$ python3 -q
>>> import numpy as np
>>> import numpy.linalg as la
>>> np.set_printoptions(suppress=True, linewidth=160)
>>> feats = np.loadtxt("test5.csv", delimiter=",")
>>> feats
array([[ 3.3, -0.6,  0. , -0.1,  0.1, -0.1,  0. , -0.4,  0.1, -1. , -0.2],
       [-0.6,  3.4, -0.8,  0.4,  0.2,  0.2, -0.3, -0.2, -0.2, -0.5, -0.4],
       [ 0. , -0.8,  3.7,  0.2, -0.1, -0.2, -0.1, -0.3, -0.3,  0.4, -0.9],
       [-0.1,  0.4,  0.2,  3.8, -0.6, -0.3, -0.5,  0. ,  0.3,  0.3,  0.9],
       [ 0.1,  0.2, -0.1, -0.6,  3.6, -0.2,  0. ,  0.5,  0.5, -0.4,  0.4],
       [-0.1,  0.2, -0.2, -0.3, -0.2,  4.5, -0.1,  0.4,  0.2,  0.2, -0.2],
       [ 0. , -0.3, -0.1, -0.5,  0. , -0.1,  3.8,  0. , -0.2, -0.2,  0.2],
       [-0.4, -0.2, -0.3,  0. ,  0.5,  0.4,  0. ,  3.1,  0.1,  0. , -0.4],
       [ 0.1, -0.2, -0.3,  0.3,  0.5,  0.2, -0.2,  0.1,  3.3,  0.1,  0. ],
       [-1. , -0.5,  0.4,  0.3, -0.4,  0.2, -0.2,  0. ,  0.1,  3.1, -0.3],
       [-0.2, -0.4, -0.9,  0.9,  0.4, -0.2,  0.2, -0.4,  0. , -0.3,  3.3]])
>>> # equal to its transpose
>>> vals, vecs = la.eigh(feats)
>>> np.unique(vals.round(6) + 0, return_counts=True)[1]
array([1, 1, 1, 1, 1, 1, 1, 1, 1, 1, 1])
>>> np.round(vecs @ np.diag(vals) @ vecs.T, 1) + 0
array([[ 3.3, -0.6,  0. , -0.1,  0.1, -0.1,  0. , -0.4,  0.1, -1. , -0.2],
       [-0.6,  3.4, -0.8,  0.4,  0.2,  0.2, -0.3, -0.2, -0.2, -0.5, -0.4],
       [ 0. , -0.8,  3.7,  0.2, -0.1, -0.2, -0.1, -0.3, -0.3,  0.4, -0.9],
       [-0.1,  0.4,  0.2,  3.8, -0.6, -0.3, -0.5,  0. ,  0.3,  0.3,  0.9],
       [ 0.1,  0.2, -0.1, -0.6,  3.6, -0.2,  0. ,  0.5,  0.5, -0.4,  0.4],
       [-0.1,  0.2, -0.2, -0.3, -0.2,  4.5, -0.1,  0.4,  0.2,  0.2, -0.2],
       [ 0. , -0.3, -0.1, -0.5,  0. , -0.1,  3.8,  0. , -0.2, -0.2,  0.2],
       [-0.4, -0.2, -0.3,  0. ,  0.5,  0.4,  0. ,  3.1,  0.1,  0. , -0.4],
       [ 0.1, -0.2, -0.3,  0.3,  0.5,  0.2, -0.2,  0.1,  3.3,  0.1,  0. ],
       [-1. , -0.5,  0.4,  0.3, -0.4,  0.2, -0.2,  0. ,  0.1,  3.1, -0.3],
       [-0.2, -0.4, -0.9,  0.9,  0.4, -0.2,  0.2, -0.4,  0. , -0.3,  3.3]])
>>> round(float(vals.sum()), 1), np.trace(feats)
(38.9, np.float64(38.9))
>>> np.round(vecs.T @ vecs, 1) + 0
array([[1., 0., 0., 0., 0., 0., 0., 0., 0., 0., 0.],
       [0., 1., 0., 0., 0., 0., 0., 0., 0., 0., 0.],
       [0., 0., 1., 0., 0., 0., 0., 0., 0., 0., 0.],
       [0., 0., 0., 1., 0., 0., 0., 0., 0., 0., 0.],
       [0., 0., 0., 0., 1., 0., 0., 0., 0., 0., 0.],
       [0., 0., 0., 0., 0., 1., 0., 0., 0., 0., 0.],
       [0., 0., 0., 0., 0., 0., 1., 0., 0., 0., 0.],
       [0., 0., 0., 0., 0., 0., 0., 1., 0., 0., 0.],
       [0., 0., 0., 0., 0., 0., 0., 0., 1., 0., 0.],
       [0., 0., 0., 0., 0., 0., 0., 0., 0., 1., 0.],
       [0., 0., 0., 0., 0., 0., 0., 0., 0., 0., 1.]])
